>>> import numpy as np
>>> import numpy.linalg as la
>>> np.set_printoptions(precision=3, suppress=True, linewidth=160)
>>> def rd(a):
...     return np.round(a, 3) + 0
... 
>>> W0 = np.array([[0.4, -0.4, -0.2, 0.4, 0.2, -0.3],
...     [0.0, -1.5, -1.1, 0.6, -0.8, -0.1],
...     [-1.1, 0.5, 0.2, 1.5, -0.8, -0.6],
...     [-0.6, 0.5, 1.1, 1.1, 1.2, -0.3]])
>>> rng = np.random.default_rng(7363)
>>> W0[3] = W0[2] + 0.05 * rng.normal(size=6)
>>> rd(W0)
array([[ 0.4  , -0.4  , -0.2  ,  0.4  ,  0.2  , -0.3  ],
       [ 0.   , -1.5  , -1.1  ,  0.6  , -0.8  , -0.1  ],
       [-1.1  ,  0.5  ,  0.2  ,  1.5  , -0.8  , -0.6  ],
       [-1.136,  0.54 ,  0.142,  1.483, -0.757, -0.575]])
>>> rd(la.norm(W0, 2) / la.norm(W0))
np.float64(0.811)
>>> [round(float(x), 3) for x in la.svd(W0, compute_uv=False)[:3]]
[3.098, 2.133, 0.653]
>>> np.argsort(-la.norm(W0, axis=0).round(6), kind="stable")[:3]
array([3, 1, 0])
>>> F = np.loadtxt("run13.csv", delimiter=",")
>>> F
array([[ 2.1, -1. ,  2. ],
       [ 1. ,  1.1,  2. ],
       [ 2. , -1. ,  2.1]])
>>> A2 = la.inv(F)
>>> np.allclose(A2, F.T)
False
>>> rd(la.slogdet(F)[0])
np.float64(1.0)
>>> (np.abs(A2) > 1e-9).astype(int)
array([[1, 1, 1],
       [1, 1, 1],
       [1, 1, 1]])
>>> rd(A2)
array([[ 5.739,  0.133, -5.593],
       [ 2.53 ,  0.546, -2.929],
       [-4.261,  0.133,  4.407]])
>>> round(np.log10(la.cond(F)))
2
>>> [round(float(x), 3) for x in la.svd(F, compute_uv=False)[:3]]
[4.694, 1.729, 0.093]
>>> np.argsort(-la.norm(F, axis=0).round(6), kind="stable")[:3]
array([2, 0, 1])
>>> left, sig, Vt = la.svd(F)
>>> np.argmax(sig[:-1] / (sig[1:] + 1e-6)) + 1
np.int64(2)
>>> A2 = left[:, :2] @ np.diag(sig[:2]) @ Vt[:2]
>>> rd(la.norm(F - A2, 2)), rd(sig[2])
(np.float64(0.093), np.float64(0.093))
>>> rd(la.norm(F - A2) / la.norm(F))
np.float64(0.019)
>>> la.matrix_rank(A2)
np.int64(2)
>>> A2 = F + rng.integers(-2, 3, (3, 2)) @ rng.integers(-2, 3, (2, 3))
>>> A2
array([[ 5.1,  0. ,  6. ],
       [-4. , -1.9, -4. ],
       [ 2. , -5. ,  4.1]])
>>> rd(la.svd(A2 - F, compute_uv=False))
array([9.771, 4.531, 0.   ])
>>> np.abs(A2 - F).sum(axis=1)
array([ 8., 14.,  6.])
>>> data = np.load("data.npy")
>>> rd(data)
array([[ 3.326,  4.891, -5.109],
       [ 1.414,  5.529, -4.471],
       [ 4.892,  4.369, -5.631],
       [ 5.245,  4.252, -5.748],
       [ 1.067,  5.644, -4.356],
       [ 4.53 ,  4.49 , -5.51 ],
       [ 0.243,  5.919, -4.081],
       [ 2.878,  5.041, -4.959],
       [ 7.257,  3.581, -6.419],
       [-4.439,  7.48 , -2.52 ],
       [ 4.113,  4.629, -5.371],
       [ 2.901,  5.033, -4.967],
       [ 3.392,  4.869, -5.131],
       [ 5.593,  4.136, -5.864],
       [-0.059,  6.02 , -3.98 ],
       [-0.879,  6.293, -3.707],
       [ 0.779,  5.74 , -4.26 ],
       [ 4.551,  4.483, -5.517],
       [ 7.045,  3.652, -6.348],
       [ 2.578,  5.141, -4.859],
       [ 3.112,  4.963, -5.037]])
>>> # rank 2
>>> la.norm(data, axis=1).argmax()
np.int64(8)
>>> rd(la.norm(data, 2))
np.float64(35.256)
>>> rd(la.norm(data, axis=0))
array([17.973, 23.532, 23.036])
>>> rd(la.norm(data[2] - data[18]))
np.float64(2.381)
>>> Xc = data - data.mean(axis=0)
>>> V = la.svd(Xc)[2][:2]
>>> A2 = Xc - Xc @ V.T @ V
>>> la.norm(A2, axis=1).round(6).argmax()
np.int64(0)
>>> rd(A2.std(axis=0))
array([0., 0., 0.])
>>> left, sig, Vt = la.svd(data)
>>> V = Vt[:(sig > 1e-8).sum()]
>>> vec = data[13] + -1 * data[9] + rng.integers(2) * np.eye(3)[2]
>>> rd(vec)
array([10.032, -3.344, -3.344])
>>> np.allclose(V.T @ V @ vec, vec)
True
>>> rd(la.norm(vec - V.T @ V @ vec))
np.float64(0.0)
>>> dist = la.norm(data[:, None] - data[None], axis=-1)
>>> rd(dist[:5, :5])
array([[0.   , 2.114, 1.731, 2.122, 2.497],
       [2.114, 0.   , 3.844, 4.235, 0.383],
       [1.731, 3.844, 0.   , 0.391, 4.228],
       [2.122, 4.235, 0.391, 0.   , 4.618],
       [2.497, 0.383, 4.228, 4.618, 0.   ]])
>>> np.unravel_index(dist.round(6).argmax(), dist.shape)
(np.int64(8), np.int64(9))
>>> dist.mean(axis=1).argmax()
np.int64(9)
>>> np.flatnonzero(dist[4] < dist.mean() / 2)
array([ 1,  4,  6, 14, 16])
>>> (dist + 1e9 * np.eye(21)).round(6).argmin(axis=1)
array([12,  4, 17, 13, 16, 17, 14, 11, 18, 15,  5,  7,  0,  3,  6, 14,  4,  5,  8,  7, 11])
>>> la.cond(data) > 100
np.True_
>>> [round(float(x), 3) for x in la.svd(data, compute_uv=False)[:3]]
[35.256, 12.824, 0.0]
>>> arr = np.array([[6, 0, 0, 0, 0],
...     [5, 8, 0, 0, 0],
...     [9, 0, 2, 0, 0],
...     [9, 8, 9, 5, 0],
...     [5, 7, 5, 7, 8]])
>>> # triangular
>>> rd(np.sort(la.eigvals(arr)))
array([2., 5., 6., 8., 8.])
>>> np.prod(np.diag(arr)), rd(la.det(arr))
(np.int64(3840), np.float64(3840.0))
>>> lab = rng.permutation(5)
>>> lab
array([0, 3, 1, 2, 4])
>>> A2 = arr[lab][:, lab]
>>> np.trace(A2)
np.int64(29)
>>> A2
array([[6, 0, 0, 0, 0],
       [9, 5, 8, 9, 0],
       [5, 0, 8, 0, 0],
       [9, 0, 0, 2, 0],
       [5, 7, 7, 5, 8]])
>>> rd(la.det(A2)), rd(la.det(arr[lab]))
(np.float64(3840.0), np.float64(3840.0))
>>> u = np.array([1, 1, 1])
>>> np.convolve(arr[2], u)
array([ 9,  9, 11,  2,  2,  0,  0])
>>> np.array([np.convolve(row, u, "same") for row in arr])
array([[ 6,  6,  0,  0,  0],
       [13, 13,  8,  0,  0],
       [ 9, 11,  2,  2,  0],
       [17, 26, 22, 14,  5],
       [12, 17, 19, 20, 15]])
>>> np.polyval(u, arr[2])
array([91,  1,  7,  1,  1])
>>> np.correlate(arr[2], arr[3], "full")
array([ 0, 45, 81, 82, 99, 16, 18,  0,  0])
>>> rd(la.det(arr.T))
np.float64(3840.0)
>>> rd(la.eigvals(arr))
array([8., 5., 8., 2., 6.])
>>> np.einsum("ij,ji->", arr, arr)
np.int64(193)
>>> np.einsum("ii->", arr)
np.int64(29)
>>> np.poly(arr)
array([    1.,   -29.,   324., -1724.,  4288., -3840.])
>>> left, sig, Vt = la.svd(arr)
>>> rd(sig)
array([22.598,  9.591,  6.374,  5.427,  0.512])
>>> A2 = left[:, :4] @ np.diag(sig[:4]) @ Vt[:4]
>>> rd(la.norm(arr - A2) / la.norm(arr))
np.float64(0.02)
>>> la.matrix_rank(arr, rtol=0.05)
np.int64(4)
>>> rd(la.norm(arr - A2, 2)), rd(sig[4])
(np.float64(0.512), np.float64(0.512))
>>> la.matrix_rank(A2)
np.int64(4)
>>> J = np.load("block15.npy")
>>> J
array([[ 2.2  ,  7.073, -0.782, -4.508,  1.195,  3.846,  2.221],
       [-0.792, -4.381,  4.832,  1.96 ,  6.413,  2.401, -0.815],
       [ 0.095, -0.707,  2.477, -0.01 ,  3.913,  2.285,  0.142],
       [ 0.719,  2.584, -1.094, -1.498, -0.913,  0.482,  0.684],
       [-0.598, -3.27 ,  3.576,  1.511,  4.789,  1.842, -0.586],
       [ 1.785,  4.892,  1.611, -3.479,  4.396,  5.008,  1.791],
       [ 3.491, 12.99 , -5.506, -7.484, -4.523,  2.487,  3.529],
       [ 0.002,  0.044, -0.006,  0.009,  0.04 , -0.027,  0.001],
       [ 1.974,  6.009,  0.391, -3.937,  2.774,  4.419,  1.989],
       [ 1.909,  6.693, -2.092, -3.972, -1.073,  2.106,  1.892],
       [ 2.723,  8.59 , -0.7  , -5.489,  1.952,  4.923,  2.688]])
>>> blk = np.stack([J, -1 * J, J[::-1]])
>>> la.matrix_rank(blk.reshape(3, -1))
np.int64(2)
>>> (blk @ J.T).shape
(3, 11, 11)
>>> la.matrix_rank(blk)
array([7, 7, 7])
>>> X = np.load("w.npy")
>>> X
array([[-2,  1,  0],
       [ 1, -2,  1],
       [ 0,  1, -2]])
>>> Q = X.astype(float).copy()
>>> for j in range(3):
...     Q[:, j] -= Q[:, :j] @ (Q[:, :j].T @ Q[:, j])
...     Q[:, j] /= la.norm(Q[:, j])
... 
>>> rd(Q)
array([[-0.894, -0.359, -0.267],
       [ 0.447, -0.717, -0.535],
       [ 0.   ,  0.598, -0.802]])
>>> rd(Q.T @ X)
array([[ 2.236, -1.789,  0.447],
       [ 0.   ,  1.673, -1.912],
       [ 0.   ,  0.   ,  1.069]])
>>> rd(Q.T @ Q)
array([[1., 0., 0.],
       [0., 1., 0.],
       [0., 0., 1.]])
>>> evals, V = la.eigh(X)
>>> vec = np.array([5, -2, -5])
>>> V * np.maximum(evals, 0) @ V.T
array([[0., 0., 0.],
       [0., 0., 0.],
       [0., 0., 0.]])
>>> (np.sign(V[:, -1].round(6)) == np.sign(V[0, -1].round(6))).astype(int)
array([1, 1, 1])
>>> rd(V * np.abs(evals) @ V.T)
array([[ 2., -1.,  0.],
       [-1.,  2., -1.],
       [ 0., -1.,  2.]])
>>> vec @ X @ vec
np.int64(-108)
>>> vec @ X @ vec / (vec @ vec), rd(evals[0]), rd(evals[-1])
(np.float64(-2.0), np.float64(-3.414), np.float64(-0.586))
>>> evals, V = la.eig(X)
>>> rd(np.sort(la.eigvals(X.T)))
array([-3.414, -2.   , -0.586])
>>> rd(np.prod(evals))
np.float64(-4.0)
>>> rd(evals)
array([-3.414, -2.   , -0.586])
>>> rd(np.sort(la.eigvals(X @ X)))
array([ 0.343,  4.   , 11.657])
>>> left, sig, Vt = la.svd(W0)
>>> np.argmax(sig[:-1] / (sig[1:] + 1e-6)) + 1
np.int64(3)
>>> A2 = left[:, :3] @ np.diag(sig[:3]) @ Vt[:3]
>>> la.matrix_rank(A2)
np.int64(3)
>>> rd(la.norm(W0 - A2, 2)), rd(sig[3])
(np.float64(0.063), np.float64(0.063))
>>> rd(la.norm(W0 - A2) / la.norm(W0))
np.float64(0.016)
>>> A2 = X / np.sqrt((X ** 2).mean(axis=1, keepdims=True))
>>> rd(la.norm(A2, axis=1))
array([1.732, 1.732, 1.732])
>>> feats = np.load("mat.npy")
>>> feats
array([[ 1.054, -0.312,  3.294, -0.016, -0.582,  3.432, -0.368],
       [ 2.648,  2.058,  4.337,  0.859, -1.309,  5.044, -2.532],
       [ 0.953,  0.853,  1.866,  0.299, -0.561,  2.129, -1.034],
       [-0.224, -0.054, -1.531,  0.038,  0.331, -1.295,  0.421]])
>>> u = np.array([5, 1])
>>> rd(np.convolve(feats[0], u))
array([ 5.27 , -0.506, 16.158,  3.214, -2.926, 16.578,  1.592, -0.368])
>>> rd(np.polyval(u, feats[0]))
array([ 6.27, -0.56, 17.47,  0.92, -1.91, 18.16, -0.84])
>>> rd(np.cross(feats[0, :3], feats[3, :3]))
array([ 0.656,  0.876, -0.127])
>>> vec = np.array([3, 0, 3, 1, 3, 1, 2])
>>> rd((feats * vec).sum(axis=1))
array([13.978, 17.867,  7.134, -4.687])
>>> feats @ np.eye(7)[1]
array([-0.312,  2.058,  0.853, -0.054])
>>> np.sign((feats @ vec).round(6))
array([ 1.,  1.,  1., -1.])
>>> la.norm(feats @ vec) <= la.norm(feats, 2) * la.norm(vec) + 1e-9
np.True_
>>> vec = np.array([3, 1, -2, -3, 0, -1, 0])
>>> h1 = np.maximum(feats @ vec, 0)
>>> np.maximum(feats @ (3 * vec), 0)
array([ 0.   ,  0.   ,  0.   , 10.551])
>>> rd(np.maximum(feats @ vec, 0) - np.maximum(-feats @ vec, 0))
array([-7.122, -6.293, -3.046,  3.517])
>>> np.flatnonzero(h1 > 1e-9)
array([3])
